% ipython --no-banner

In [1]: import numpy as np

In [2]: np.set_printoptions(suppress=True, linewidth=100)

In [3]: X = np.load("case7.npy")

In [4]: X
Out[4]: 
array([[0, 0, 0, 1, 1, 0, 0, 0, 0, 1, 1],
       [0, 0, 1, 0, 0, 0, 0, 1, 1, 0, 0],
       [0, 1, 0, 0, 0, 0, 0, 1, 0, 0, 0],
       [1, 0, 0, 0, 1, 0, 1, 0, 0, 1, 1],
       [1, 0, 0, 1, 0, 0, 1, 0, 0, 0, 1],
       [0, 0, 0, 0, 0, 0, 0, 1, 1, 0, 0],
       [0, 0, 0, 1, 1, 0, 0, 0, 0, 1, 1],
       [0, 1, 1, 0, 0, 1, 0, 0, 1, 0, 0],
       [0, 1, 0, 0, 0, 1, 0, 1, 0, 0, 0],
       [1, 0, 0, 1, 0, 0, 1, 0, 0, 0, 1],
       [1, 0, 0, 1, 1, 0, 1, 0, 0, 1, 0]])

In [5]: np.argwhere(np.triu(X))
Out[5]: 
array([[ 0,  3],
       [ 0,  4],
       [ 0,  9],
       [ 0, 10],
       [ 1,  2],
       [ 1,  7],
       [ 1,  8],
       [ 2,  7],
       [ 3,  4],
       [ 3,  6],
       [ 3,  9],
       [ 3, 10],
       [ 4,  6],
       [ 4, 10],
       [ 5,  7],
       [ 5,  8],
       [ 6,  9],
       [ 6, 10],
       [ 7,  8],
       [ 9, 10]])

In [6]: low = np.diag(X.sum(axis=1)) - X

In [7]: low @ np.ones(11)
Out[7]: array([0., 0., 0., 0., 0., 0., 0., 0., 0., 0., 0.])

In [8]: round(np.linalg.det(low[1:, 1:]))
Out[8]: 0

In [9]: round(float(np.trace(np.linalg.pinv(X) @ X)), 3)
Out[9]: 9.0

In [10]: np.linalg.inv(X)
LinAlgError: Singular matrix


In [11]: out = X / np.sqrt((X ** 2).mean(axis=1, keepdims=True))

In [12]: np.linalg.matrix_rank(X - X.mean(axis=1, keepdims=True))
Out[12]: np.int64(8)

In [13]: out[7].round(3)
Out[13]: array([0.   , 1.658, 1.658, 0.   , 0.   , 1.658, 0.   , 0.   , 1.658, 0.   , 0.   ])

In [14]: np.round(X - X.mean(axis=1, keepdims=True), 3)
Out[14]: 
array([[-0.364, -0.364, -0.364,  0.636,  0.636, -0.364, -0.364, -0.364, -0.364,  0.636,  0.636],
       [-0.273, -0.273,  0.727, -0.273, -0.273, -0.273, -0.273,  0.727,  0.727, -0.273, -0.273],
       [-0.182,  0.818, -0.182, -0.182, -0.182, -0.182, -0.182,  0.818, -0.182, -0.182, -0.182],
       [ 0.545, -0.455, -0.455, -0.455,  0.545, -0.455,  0.545, -0.455, -0.455,  0.545,  0.545],
       [ 0.636, -0.364, -0.364,  0.636, -0.364, -0.364,  0.636, -0.364, -0.364, -0.364,  0.636],
       [-0.182, -0.182, -0.182, -0.182, -0.182, -0.182, -0.182,  0.818,  0.818, -0.182, -0.182],
       [-0.364, -0.364, -0.364,  0.636,  0.636, -0.364, -0.364, -0.364, -0.364,  0.636,  0.636],
       [-0.364,  0.636,  0.636, -0.364, -0.364,  0.636, -0.364, -0.364,  0.636, -0.364, -0.364],
       [-0.273,  0.727, -0.273, -0.273, -0.273,  0.727, -0.273,  0.727, -0.273, -0.273, -0.273],
       [ 0.636, -0.364, -0.364,  0.636, -0.364, -0.364,  0.636, -0.364, -0.364, -0.364,  0.636],
       [ 0.545, -0.455, -0.455,  0.545,  0.545, -0.455,  0.545, -0.455, -0.455,  0.545, -0.455]])

In [15]: M = np.array([[0, 5, 9, -9, -8, -5, 2, -4, 9],
    ...:     [-9, 0, 0, -9, 5, -5, -4, 3, -6],
    ...:     [-1, 2, -2, 8, 5, -4, 0, -5, -6],
    ...:     [-1, -2, -1, 9, -5, -7, 9, 9, -9],
    ...:     [9, 9, -8, 9, -3, -7, 0, 8, -5],
    ...:     [9, -6, -5, -2, -7, -6, 5, 7, 5],
    ...:     [7, -2, 1, -1, -7, 5, 3, -2, 4]])

In [16]: M[:, 2] = -3 * M[:, 0]

In [17]: M
Out[17]: 
array([[  0,   5,   0,  -9,  -8,  -5,   2,  -4,   9],
       [ -9,   0,  27,  -9,   5,  -5,  -4,   3,  -6],
       [ -1,   2,   3,   8,   5,  -4,   0,  -5,  -6],
       [ -1,  -2,   3,   9,  -5,  -7,   9,   9,  -9],
       [  9,   9, -27,   9,  -3,  -7,   0,   8,  -5],
       [  9,  -6, -27,  -2,  -7,  -6,   5,   7,   5],
       [  7,  -2, -21,  -1,  -7,   5,   3,  -2,   4]])

In [18]: theta = np.radians(36)

In [19]: Rm = np.eye(9)

In [20]: Rm[6, 6] = Rm[8, 8] = np.cos(theta)

In [21]: Rm[6, 8], Rm[8, 6] = -np.sin(theta), np.sin(theta)

In [22]: Rm.round(3)
Out[22]: 
array([[ 1.   ,  0.   ,  0.   ,  0.   ,  0.   ,  0.   ,  0.   ,  0.   ,  0.   ],
       [ 0.   ,  1.   ,  0.   ,  0.   ,  0.   ,  0.   ,  0.   ,  0.   ,  0.   ],
       [ 0.   ,  0.   ,  1.   ,  0.   ,  0.   ,  0.   ,  0.   ,  0.   ,  0.   ],
       [ 0.   ,  0.   ,  0.   ,  1.   ,  0.   ,  0.   ,  0.   ,  0.   ,  0.   ],
       [ 0.   ,  0.   ,  0.   ,  0.   ,  1.   ,  0.   ,  0.   ,  0.   ,  0.   ],
       [ 0.   ,  0.   ,  0.   ,  0.   ,  0.   ,  1.   ,  0.   ,  0.   ,  0.   ],
       [ 0.   ,  0.   ,  0.   ,  0.   ,  0.   ,  0.   ,  0.809,  0.   , -0.588],
       [ 0.   ,  0.   ,  0.   ,  0.   ,  0.   ,  0.   ,  0.   ,  1.   ,  0.   ],
       [ 0.   ,  0.   ,  0.   ,  0.   ,  0.   ,  0.   ,  0.588,  0.   ,  0.809]])

In [23]: out = M @ Rm.T

In [24]: round(np.linalg.det(Rm), 3), np.round(np.trace(Rm), 3)
Out[24]: (np.float64(1.0), np.float64(8.618))

In [25]: np.round(np.linalg.svd(M, compute_uv=False), 3), np.round(np.linalg.svd(out, compute_uv=False), 3)
Out[25]: 
(array([56.663, 26.461, 18.504, 14.076, 11.092,  7.141,  3.941]),
 array([56.663, 26.461, 18.504, 14.076, 11.092,  7.141,  3.941]))

In [26]: np.allclose(np.linalg.norm(M, axis=1), np.linalg.norm(out, axis=1))
Out[26]: True

In [27]: E = np.load("block2.npy")

In [28]: E
Out[28]: 
array([[ 0.901, -1.012,  0.921],
       [-0.562, -0.133, -0.303],
       [-1.117,  0.507, -0.998],
       [-2.577,  0.35 , -1.82 ],
       [-3.336, -0.778, -1.412],
       [-4.342, -0.07 , -2.51 ],
       [ 4.533, -0.75 ,  2.84 ],
       [ 2.839, -0.609,  2.306],
       [-1.954, -1.373, -0.894],
       [ 4.557, -0.769,  3.192],
       [ 5.426,  0.363,  3.277],
       [ 5.641,  0.561,  3.268],
       [-3.318,  0.207, -1.878],
       [ 3.761, -1.238,  2.774],
       [-1.293,  0.552, -0.836],
       [-0.569,  1.147, -1.216],
       [-1.792,  0.145, -1.089],
       [ 4.935, -1.241,  3.906],
       [ 6.133, -0.849,  4.526],
       [ 1.763, -0.421,  0.775],
       [ 2.494,  1.557,  0.049],
       [-4.479, -0.548, -2.403],
       [-0.241, -1.34 ,  0.667],
       [ 3.954, -2.387,  3.747],
       [-1.948, -0.569, -0.853],
       [ 3.74 ,  0.018,  1.944],
       [-1.93 ,  0.648, -1.476],
       [ 0.271, -0.274,  0.106],
       [-5.669,  0.41 , -3.745],
       [ 1.289, -0.732,  1.131],
       [ 3.941, -0.867,  2.497],
       [ 3.796,  0.075,  2.299]])

In [29]: W1 = np.array([[6, 1, 8], [0, 0, 2], [3, 7, 3]])

In [30]: c = np.array([-2, 2, 2])

In [31]: act = np.maximum(E @ W1 + c, 0)

In [32]: (act > 0).astype(int)
Out[32]: 
array([[1, 1, 1],
       [0, 0, 0],
       [0, 0, 0],
       [0, 0, 0],
       [0, 0, 0],
       [0, 0, 0],
       [1, 1, 1],
       [1, 1, 1],
       [0, 0, 0],
       [1, 1, 1],
       [1, 1, 1],
       [1, 1, 1],
       [0, 0, 0],
       [1, 1, 1],
       [0, 0, 0],
       [0, 0, 0],
       [0, 0, 0],
       [1, 1, 1],
       [1, 1, 1],
       [1, 1, 1],
       [1, 1, 1],
       [0, 0, 0],
       [0, 1, 0],
       [1, 1, 1],
       [0, 0, 0],
       [1, 1, 1],
       [0, 0, 0],
       [0, 1, 1],
       [0, 0, 0],
       [1, 1, 1],
       [1, 1, 1],
       [1, 1, 1]])

In [33]: np.linalg.matrix_rank(act)
Out[33]: np.int64(3)

In [34]: Z = np.array([[-2, 2], [-1, 3], [0, 0]])

In [35]: (act @ Z).round(6).argmax(axis=1)
Out[35]: 
array([1, 0, 0, 0, 0, 0, 1, 1, 0, 1, 1, 1, 0, 1, 0, 0, 0, 1, 1, 1, 1, 0, 1, 1, 0, 1, 0, 1, 0, 1, 1,
       1])

In [36]: W1 @ Z
Out[36]: 
array([[-13,  15],
       [  0,   0],
       [-13,  27]])
